$ python3 -q
>>> import numpy as np
>>> import numpy.linalg as la
>>> np.set_printoptions(precision=3, suppress=True, linewidth=200, legacy="1.25")
>>> K = np.load("run17.npy")
>>> K
array([[1. , 0. , 0. ],
       [0. , 1. , 0. ],
       [0.5, 0. , 0.5]])
>>> O = K.astype(float).copy()
>>> for j in range(3):
...     O[:, j] -= O[:, :j] @ (O[:, :j].T @ O[:, j])
...     O[:, j] /= la.norm(O[:, j])
... 
>>> O
array([[ 0.894,  0.   , -0.447],
       [ 0.   ,  1.   ,  0.   ],
       [ 0.447,  0.   ,  0.894]])
>>> np.round(O.T @ O, 3) + 0
array([[1., 0., 0.],
       [0., 1., 0.],
       [0., 0., 1.]])
>>> np.round(O.T @ K, 3) + 0
array([[1.118, 0.   , 0.224],
       [0.   , 1.   , 0.   ],
       [0.   , 0.   , 0.447]])
>>> la.matrix_power(K, 2)
array([[1.  , 0.  , 0.  ],
       [0.  , 1.  , 0.  ],
       [0.75, 0.  , 0.25]])
>>> np.sort(np.abs(la.eigvals(K)))[::-1]
array([1. , 1. , 0.5])
>>> K.sum(axis=1)
array([1., 1., 1.])
>>> p = np.eye(3)[0]
>>> for _ in range(7):
...     p = p @ K
...     print(p.round(3))
... 
[1. 0. 0.]
[1. 0. 0.]
[1. 0. 0.]
[1. 0. 0.]
[1. 0. 0.]
[1. 0. 0.]
[1. 0. 0.]
>>> theta = np.radians(45)
>>> Rm = np.eye(3)
>>> Rm[1, 1] = Rm[0, 0] = np.cos(theta)
>>> Rm[1, 0], Rm[0, 1] = -np.sin(theta), np.sin(theta)
>>> Rm
array([[ 0.707,  0.707,  0.   ],
       [-0.707,  0.707,  0.   ],
       [ 0.   ,  0.   ,  1.   ]])
>>> M2 = K @ Rm.T
>>> round(la.det(Rm), 3), round(np.trace(Rm), 3)
(1.0, 2.414)
>>> print(la.svd(K, compute_uv=False), la.svd(M2, compute_uv=False))
[1.144 1.    0.437] [1.144 1.    0.437]
>>> data = np.array([[1.5, -1.8, -0.9], [0.5, 0.3, -1.2], [0.7, 0.9, -0.1]])
>>> rng = np.random.default_rng(33420)
>>> data[0] = data[2] + 0.05 * rng.normal(size=3)
>>> data
array([[ 0.69 ,  0.868, -0.072],
       [ 0.5  ,  0.3  , -1.2  ],
       [ 0.7  ,  0.9  , -0.1  ]])
>>> M2 = np.array([[1, 2], [1, 3], [3, 2]])
>>> np.vstack([data, M2.T]).shape
(5, 3)
>>> la.matrix_rank(data @ M2)
2
>>> la.matrix_rank(np.vstack([data, M2.T]))
3
>>> M2.T @ data.T
array([[ 1.342, -2.8  ,  1.3  ],
       [ 3.84 , -0.5  ,  3.9  ]])
>>> print(np.einsum("ik,kj->ij", data, M2))
[[ 1.342  3.84 ]
 [-2.8   -0.5  ]
 [ 1.3    3.9  ]]
>>> data @ M2
array([[ 1.342,  3.84 ],
       [-2.8  , -0.5  ],
       [ 1.3  ,  3.9  ]])
